$ python -q
>>> import numpy as np
>>> from numpy import linalg as LA
>>> np.set_printoptions(suppress=True, linewidth=160)
>>> data = np.loadtxt("arr.csv", delimiter=",")
>>> data.round(1)
array([[-1. ,  0.1,  0.2],
       [-0.2, -0.4, -0.9],
       [ 0. , -0.9,  0.4]])
>>> vec = np.array([2, 3, 3])
>>> rhs = data @ vec
>>> print(rhs.round(1))
[-1.  -4.4 -1.4]
>>> np.round(LA.solve(data, rhs + data[:, 1]), 1)
array([2., 4., 3.])
>>> np.round(LA.solve(data, data[:, 0]), 1) + 0
array([1., 0., 0.])
>>> np.round(LA.solve(data, rhs), 1)
array([2., 3., 3.])
>>> cent = np.array([[3, -3, 1], [0, 2, 3]])
>>> feats = np.repeat(cent, 29 // 2, axis=0)
>>> rng = np.random.default_rng(564822)
>>> feats = feats + 0.3 * rng.normal(size=feats.shape)
>>> feats.round(1) + 0
array([[ 3.1, -3.3,  1. ],
       [ 2.9, -3.1,  0.9],
       [ 3.4, -2.9,  0.7],
       [ 3.1, -3.4,  0.9],
       [ 3.3, -3.4,  0.9],
       [ 3.1, -3.2,  1.5],
       [ 3.1, -3.2,  0.5],
       [ 3.4, -3.8,  1. ],
       [ 2.7, -3.3,  1.3],
       [ 3.5, -2.7,  0.7],
       [ 3.2, -3. ,  1. ],
       [ 2.9, -2.7,  0.3],
       [ 3. , -3.1,  1.1],
       [ 2.8, -3. ,  1.4],
       [-0.4,  2.6,  3.4],
       [-0.2,  2.1,  3.3],
       [-0.2,  2. ,  2.7],
       [ 0.4,  2.2,  2.9],
       [-0.3,  1.7,  3.2],
       [ 0.2,  1.7,  2.9],
       [ 0. ,  1.6,  3.4],
       [-0.3,  1.9,  2.7],
       [ 0. ,  3. ,  2.9],
       [ 0.9,  2.8,  3. ],
       [ 0.7,  1.2,  2.4],
       [-0.6,  2. ,  2.8],
       [-0.4,  2.2,  3.5],
       [-0.3,  1.9,  3.4]])
>>> lab = feats[:, 1] > np.median(feats[:, 1])
>>> r0 = feats[lab].mean(axis=0) - feats[~lab].mean(axis=0)
>>> np.argsort(-np.abs(r0).round(6), kind="stable")
array([1, 0, 2])
>>> print((((feats - feats.mean(axis=0)) @ r0 > 0) == lab).mean())
1.0
>>> lab.astype(int)
array([0, 0, 0, 0, 0, 0, 0, 0, 0, 0, 0, 0, 0, 0, 1, 1, 1, 1, 1, 1, 1, 1, 1, 1, 1, 1, 1, 1])
>>> W0 = np.loadtxt("test3.csv", delimiter=",")
>>> W0
array([[-1., -1., -1.],
       [-1., -2., -2.],
       [-1., -2., -3.]])
>>> hat = np.triu(np.array([[7, 7, 1], [8, 5, 7], [1, 9, 1]]), 1) + np.eye(3)
>>> A2 = hat @ W0 @ LA.inv(hat)
>>> round(float(LA.det(A2)), 1)
-1.0
>>> A2
array([[  -9.,   46., -331.],
       [  -8.,   40., -295.],
       [  -1.,    5.,  -37.]])
>>> print(hat @ W0 - W0 @ hat)
[[-8. -9. -9.]
 [-7. -7. -6.]
 [ 0.  7. 15.]]
>>> np.round(np.poly(A2), 1)
array([1., 6., 5., 1.])
>>> W0 @ W0
array([[ 3.,  5.,  6.],
       [ 5.,  9., 11.],
       [ 6., 11., 14.]])
>>> np.round(LA.matrix_power(W0, 3), 1)
array([[-14., -25., -31.],
       [-25., -45., -56.],
       [-31., -56., -70.]])
>>> np.allclose(W0 @ W0.T, W0.T @ W0)
True
>>> print(np.allclose(W0, W0.T))
True
>>> np.all(LA.eigvalsh(W0) > 0)
np.False_
>>> print([round(float(LA.det(W0[:i, :i])), 2) + 0 for i in range(1, 4)])
[-1.0, 1.0, -1.0]
>>> W1 = np.array([[-1, 1, 1, 2, 0], [-2, -3, -3, 1, -3], [-2, 1, -3, 2, -2]])
>>> beta = np.array([0, -3, 2, 2, 2])
>>> hid = np.maximum(W0 @ W1 + beta, 0)
>>> (hid > 0).astype(int)
array([[1, 0, 1, 0, 1],
       [1, 0, 1, 0, 1],
       [1, 0, 1, 0, 1]])
>>> (hid > 0).mean(axis=0)
array([1., 0., 1., 0., 1.])
>>> LA.matrix_rank(hid)
np.int64(3)
>>> cent = np.array([[2, 0, -1], [0, 2, 2], [2, 0, 2], [1, -1, 0], [1, 1, 1]])
>>> (hid @ cent).round(6).argmax(axis=1)
array([0, 0, 0])
>>> print(hid @ cent)
[[31.  7. 16.]
 [56. 12. 29.]
 [68. 14. 35.]]
>>> vals, vecs = LA.eigh(W0)
>>> vec = np.array([2, 1, 1])
>>> vecs * np.maximum(vals, 0) @ vecs.T
array([[0., 0., 0.],
       [0., 0., 0.],
       [0., 0., 0.]])
>>> np.abs(W0).sum(axis=1).max(), round(np.abs(vals).max(), 1)
(np.float64(6.0), np.float64(5.0))
>>> vec @ W0 @ vec / (vec @ vec), round(float(vals[0]), 1), np.round(vals[-1], 1)
(np.float64(-3.5), -5.0, np.float64(-0.3))
>>> A = np.load("x.npy")
>>> A
array([[ 1, -1, -2],
       [ 1, -1, -2],
       [-1,  0,  0]])
>>> A2 = np.array([[-2, -1], [-2, -2]])
>>> cent = np.kron(A2, A)
>>> print(LA.matrix_rank(cent))
4
>>> round(LA.norm(cent, 2), 1), np.round(LA.norm(A2, 2) * LA.norm(A, 2), 1)
(np.float64(12.4), np.float64(12.4))
>>> U, s, Vt = LA.svd(A)
>>> s.round(1) + 0
array([3.5, 0.9, 0. ])
>>> np.argmax(s[:-1] / (s[1:] + 1e-6)) + 1
np.int64(2)
>>> A2 = U[:, :2] @ np.diag(s[:2]) @ Vt[:2]
>>> round(np.abs(A - A2).max(), 1)
np.float64(0.0)
>>> print(LA.matrix_rank(A2))
2
>>> round(float(LA.norm(A - A2) / LA.norm(A)), 1)
0.0
>>> A2.round(1) + 0
array([[ 1., -1., -2.],
       [ 1., -1., -2.],
       [-1.,  0.,  0.]])
>>> LA.matrix_rank(A, rtol=0.05)
np.int64(2)
>>> round(LA.norm(A - A2, 2), 1), np.round(s[2], 1)
(np.float64(0.0), np.float64(0.0))
>>> theta = np.radians(90)
>>> Rm = np.eye(3)
>>> Rm[2, 2] = Rm[1, 1] = np.cos(theta)
>>> Rm[2, 1], Rm[1, 2] = -np.sin(theta), np.sin(theta)
>>> Rm.round(1) + 0
array([[ 1.,  0.,  0.],
       [ 0.,  0.,  1.],
       [ 0., -1.,  0.]])
>>> A2 = A @ Rm.T
>>> np.round(LA.svd(A, compute_uv=False), 1) + 0, np.round(LA.svd(A2, compute_uv=False), 1) + 0
(array([3.5, 0.9, 0. ]), array([3.5, 0.9, 0. ]))
>>> np.abs(A2 - A).max(axis=0)
array([0., 1., 3.])
>>> print(round(float(LA.det(Rm)), 1), np.trace(Rm))
1.0 1.0
>>> np.allclose(LA.norm(A, axis=1), LA.norm(A2, axis=1))
True
>>> A2 = A + rng.integers(-2, 3, (3, 2)) @ rng.integers(-2, 3, (2, 3))
>>> A2
array([[-3, -3,  2],
       [ 1,  1, -6],
       [-1,  1, -2]])
>>> A2 - A
array([[-4, -2,  4],
       [ 0,  2, -4],
       [ 0,  1, -2]])
>>> lab = rng.permutation(3)
>>> A2 = data[:, lab] * rng.choice([-1, 1], 3)
>>> A2.round(1)
array([[ 1. , -0.2,  0.1],
       [ 0.2,  0.9, -0.4],
       [-0. , -0.4, -0.9]])
>>> U, _, Vt = LA.svd(data.T @ A2)
>>> lab
array([0, 2, 1])
>>> np.round(U @ Vt, 1) + 0
array([[-1.,  0.,  0.],
       [ 0.,  0.,  1.],
       [ 0., -1.,  0.]])
>>> K = np.loadtxt("layer5.csv", delimiter=",")
>>> K
array([[1., 0., 0., 0., 3.],
       [1., 2., 0., 0., 3.],
       [0., 0., 2., 1., 0.],
       [0., 0., 0., 0., 0.],
       [0., 1., 0., 0., 0.]])
>>> U, s, Vt = LA.svd(K)
>>> vecs = Vt[:(s > 1e-8).sum()]
>>> vec = K[4] + -3 * K[2] + rng.integers(2) * np.eye(5)[0]
>>> vec
array([ 1.,  1., -6., -3.,  0.])
>>> print(LA.matrix_rank(np.vstack([K, vec])))
4
>>> round(float(LA.norm(vec - vecs.T @ vecs @ vec)), 1)
0.9
>>> np.round(vecs.T @ vecs, 1) + 0
array([[0.1, 0. , 0. , 0. , 0.3],
       [0. , 1. , 0. , 0. , 0. ],
       [0. , 0. , 0.8, 0.4, 0. ],
       [0. , 0. , 0.4, 0.2, 0. ],
       [0.3, 0. , 0. , 0. , 0.9]])
>>> X = np.load("data.npy")
>>> X
array([[-1.,  1.,  2., -1.],
       [-4.,  3.,  4., -2.],
       [-4.,  2.,  5., -2.],
       [-6.,  3.,  6., -2.]])
>>> U, s, Vt = LA.svd(X)
>>> np.argmax(s[:-1] / (s[1:] + 1e-6)) + 1
np.int64(1)
>>> A2 = U[:, :1] @ np.diag(s[:1]) @ Vt[:1]
>>> round(float(LA.norm(X - A2, 2)), 1), round(float(s[1]), 1)
(1.0, 1.0)
>>> LA.matrix_rank(A2)
np.int64(1)
>>> print(round(float(np.abs(X - A2).max()), 1))
0.7
>>> vec = np.array([4, 4, 1, 4])
>>> rhs = X @ vec
>>> rhs
array([ -2.,  -8., -11., -14.])
>>> np.round(LA.solve(X, rhs), 1)
array([4., 4., 1., 4.])
>>> E = np.array([[5, 2, 5], [2, 5, 2], [5, 2, 5]])
>>> vals, vecs = LA.eigh(E)
>>> vec = np.array([0, 1, 3])
>>> np.abs(E).sum(axis=1).max(), round(float(np.abs(vals).max()), 1)
(np.int64(12), 11.3)
>>> (np.sign(vecs[:, -1].round(6)) == np.sign(vecs[0, -1].round(6))).astype(int)
array([1, 1, 1])
>>> vec @ E @ vec / (vec @ vec), round(float(vals[0]), 1), round(float(vals[-1]), 1)
(np.float64(6.2), 0.0, 11.3)
>>> np.round(vecs * np.abs(vals) @ vecs.T, 1)
array([[5., 2., 5.],
       [2., 5., 2.],
       [5., 2., 5.]])
>>> vec = np.array([8, 1, 6])
>>> h1 = np.maximum(E @ vec, 0)
>>> np.maximum(E @ (3 * vec), 0)
array([216,  99, 216])
>>> E.T @ h1
array([786, 453, 786])
>>> U, s, Vt = LA.svd(E)
>>> s.round(1) + 0
array([11.3,  3.7,  0. ])
>>> A2 = U[:, :2] @ np.diag(s[:2]) @ Vt[:2]
>>> round(float(LA.norm(E - A2, 2)), 1), round(float(s[2]), 1)
(0.0, 0.0)
>>> A2.round(1)
array([[5., 2., 5.],
       [2., 5., 2.],
       [5., 2., 5.]])
>>> round(float(np.abs(E - A2).max()), 1)
0.0
>>> M = np.array([[1, 0, 1], [2, 0, 3], [2, 0, 0], [0, 1, 3]])
>>> M
array([[1, 0, 1],
       [2, 0, 3],
       [2, 0, 0],
       [0, 1, 3]])
>>> vec = np.array([1, -3, 0])
>>> h1 = np.maximum(M @ vec, 0)
>>> M * (h1 > 1e-9)[:, None]
array([[1, 0, 1],
       [2, 0, 3],
       [2, 0, 0],
       [0, 0, 0]])
>>> A2 = np.c_[M[:, :2] @ np.array([[0, 0], [2, 1]]), np.array([1, -1, 3, 3])]
>>> A2
array([[ 0,  0,  1],
       [ 0,  0, -1],
       [ 0,  0,  3],
       [ 2,  1,  3]])
>>> np.round(LA.norm(LA.qr(M)[0].T @ A2, axis=0) ** 2 / ((A2 ** 2).sum(axis=0) + 1e-12), 1)
array([1., 1., 1.])
>>> np.round(LA.lstsq(M, A2[:, 0])[0], 1) + 0
array([0., 2., 0.])
>>> np.round(LA.norm(A2 - M @ LA.lstsq(M, A2)[0], axis=0), 1) + 0
array([0. , 0. , 0.8])
>>> LA.matrix_rank(A2)
np.int64(2)
>>> LA.matrix_rank(np.c_[M, A2])
np.int64(4)
>>> vec = np.array([0, 3, 0])
>>> A2 @ np.ones(3)
array([ 1., -1.,  3.,  6.])
>>> LA.norm(A2 @ vec) <= LA.norm(A2, 2) * LA.norm(vec) + 1e-9
np.True_
>>> vec @ A2
Traceback (most recent call last):
  File "<python-input-137>", line 1, in <module>
    vec @ A2
    ~~~~^~~~
ValueError: matmul: Input operand 1 has a mismatch in its core dimension 0, with gufunc signature (n?,k),(k,m?)->(n?,m?) (size 4 is different from 3)
>>> A2 @ (2 * vec)
array([0, 0, 0, 6])
>>> theta = np.radians(36)
>>> Rm = np.eye(3)
>>> Rm[0, 0] = Rm[2, 2] = np.cos(theta)
>>> Rm[0, 2], Rm[2, 0] = -np.sin(theta), np.sin(theta)
>>> Rm.round(1)
array([[ 0.8,  0. , -0.6],
       [ 0. ,  1. ,  0. ],
       [ 0.6,  0. ,  0.8]])
>>> A2 = M @ Rm.T
>>> print(round(float(LA.det(Rm)), 1), np.round(np.trace(Rm), 1))
1.0 2.6
>>> A2.round(1)
array([[ 0.2,  0. ,  1.4],
       [-0.1,  0. ,  3.6],
       [ 1.6,  0. ,  1.2],
       [-1.8,  1. ,  2.4]])
>>> np.round(np.abs(A2 - M).max(axis=0), 1)
array([2.1, 0. , 1.2])
